>>> import numpy as np
>>> import numpy.linalg as la
>>> np.set_printoptions(precision=3, suppress=True, linewidth=160, floatmode="fixed")
>>> A = np.cumsum(np.array([[9, 8, 8, 5, 2],
...     [7, 7, 8, 8, 5],
...     [3, 1, 2, 2, 6],
...     [3, 5, 0, 1, 3],
...     [1, 0, 7, 3, 7],
...     [2, 1, 9, 9, 1],
...     [1, 5, 3, 9, 0],
...     [4, 7, 9, 3, 2],
...     [1, 4, 3, 1, 3],
...     [2, 2, 8, 4, 5],
...     [4, 3, 0, 4, 0],
...     [3, 3, 2, 3, 4],
...     [5, 9, 7, 5, 0],
...     [1, 5, 6, 5, 7],
...     [7, 5, 5, 6, 7],
...     [2, 9, 5, 2, 2]]), axis=0)
>>> print(A)
[[ 9  8  8  5  2]
 [16 15 16 13  7]
 [19 16 18 15 13]
 [22 21 18 16 16]
 [23 21 25 19 23]
 [25 22 34 28 24]
 [26 27 37 37 24]
 [30 34 46 40 26]
 [31 38 49 41 29]
 [33 40 57 45 34]
 [37 43 57 49 34]
 [40 46 59 52 38]
 [45 55 66 57 38]
 [46 60 72 62 45]
 [53 65 77 68 52]
 [55 74 82 70 54]]
>>> idx = A[:, 2] > np.median(A[:, 2])
>>> r0 = A[idx].mean(axis=0) - A[~idx].mean(axis=0)
>>> print(r0)
[21.250 32.125 39.625 33.875 23.625]
>>> print(((A - A.mean(axis=0)) @ r0 > 0).astype(int))
[0 0 0 0 0 0 0 0 1 1 1 1 1 1 1 1]
>>> print((((A - A.mean(axis=0)) @ r0 > 0) == idx).mean())
1.0
>>> print(idx.astype(int))
[0 0 0 0 0 0 0 0 1 1 1 1 1 1 1 1]
>>> hat = A @ la.solve(A.T @ A, A.T)
>>> print(np.allclose(hat @ hat, hat))
True
>>> print(np.round(np.trace(hat), 3))
5.0
